>>> import numpy as np
>>> from numpy import linalg as LA
>>> np.set_printoptions(suppress=True, linewidth=160)
>>> def tidy(a):
...     return np.round(a, 3) + 0
... 
>>> X = np.load("x.npy")
>>> X
array([[-1,  0,  1,  2],
       [ 3,  4,  5,  6],
       [ 7,  8,  9, 10]])
>>> # rows and columns are dependent
>>> np.allclose(X[:-1].T @ LA.lstsq(X[:-1].T, X[-1])[0], X[-1])
True
>>> tidy(X @ LA.pinv(X) @ X)
array([[-1.,  0.,  1.,  2.],
       [ 3.,  4.,  5.,  6.],
       [ 7.,  8.,  9., 10.]])
>>> np.unique(X.round(6), axis=0).shape
(3, 4)
>>> print(np.abs(np.diag(LA.qr(X)[1])) > 1e-9)
[ True  True False]
>>> data = np.load("layer15.npy")
>>> data
array([[ 3.007,  1.711,  2.148],
       [ 2.97 ,  1.564,  2.017],
       [ 2.746,  2.203,  1.832],
       [ 2.379,  2.057,  1.869],
       [ 2.577,  1.249,  2.036],
       [ 2.433,  1.261,  1.865],
       [ 3.183,  0.886,  1.838],
       [ 3.371,  0.983,  2.43 ],
       [ 2.233,  0.974,  0.005],
       [ 1.826,  1.37 ,  0.055],
       [ 1.851,  1.269,  0.668],
       [ 2.092,  0.937, -0.251]])
>>> M2 = data / LA.norm(data, axis=1, keepdims=True)
>>> cov = M2 @ M2.T
>>> tidy(np.degrees(np.arccos(np.clip(cov[0, 9], -1, 1))))
np.float64(31.211)
>>> (np.abs(cov) > 0.9).astype(int)
array([[1, 1, 1, 1, 1, 1, 1, 1, 0, 0, 1, 0],
       [1, 1, 1, 1, 1, 1, 1, 1, 0, 0, 1, 0],
       [1, 1, 1, 1, 1, 1, 1, 1, 0, 0, 1, 0],
       [1, 1, 1, 1, 1, 1, 1, 1, 0, 0, 1, 0],
       [1, 1, 1, 1, 1, 1, 1, 1, 0, 0, 1, 0],
       [1, 1, 1, 1, 1, 1, 1, 1, 0, 0, 1, 0],
       [1, 1, 1, 1, 1, 1, 1, 1, 0, 0, 1, 0],
       [1, 1, 1, 1, 1, 1, 1, 1, 0, 0, 1, 0],
       [0, 0, 0, 0, 0, 0, 0, 0, 1, 1, 1, 1],
       [0, 0, 0, 0, 0, 0, 0, 0, 1, 1, 1, 1],
       [1, 1, 1, 1, 1, 1, 1, 1, 1, 1, 1, 1],
       [0, 0, 0, 0, 0, 0, 0, 0, 1, 1, 1, 1]])
>>> print(np.argwhere(np.triu(np.abs(cov) > 0.95, 1)))
[[ 0  1]
 [ 0  2]
 [ 0  3]
 [ 0  4]
 [ 0  5]
 [ 0  6]
 [ 0  7]
 [ 0 10]
 [ 1  2]
 [ 1  3]
 [ 1  4]
 [ 1  5]
 [ 1  6]
 [ 1  7]
 [ 1 10]
 [ 2  3]
 [ 2  4]
 [ 2  5]
 [ 2 10]
 [ 3  4]
 [ 3  5]
 [ 3 10]
 [ 4  5]
 [ 4  6]
 [ 4  7]
 [ 5  6]
 [ 5  7]
 [ 6  7]
 [ 8  9]
 [ 8 11]
 [ 9 10]
 [ 9 11]]
>>> tidy(cov[0])
array([1.   , 1.   , 0.988, 0.986, 0.997, 0.999, 0.977, 0.98 , 0.846, 0.855, 0.962, 0.783])
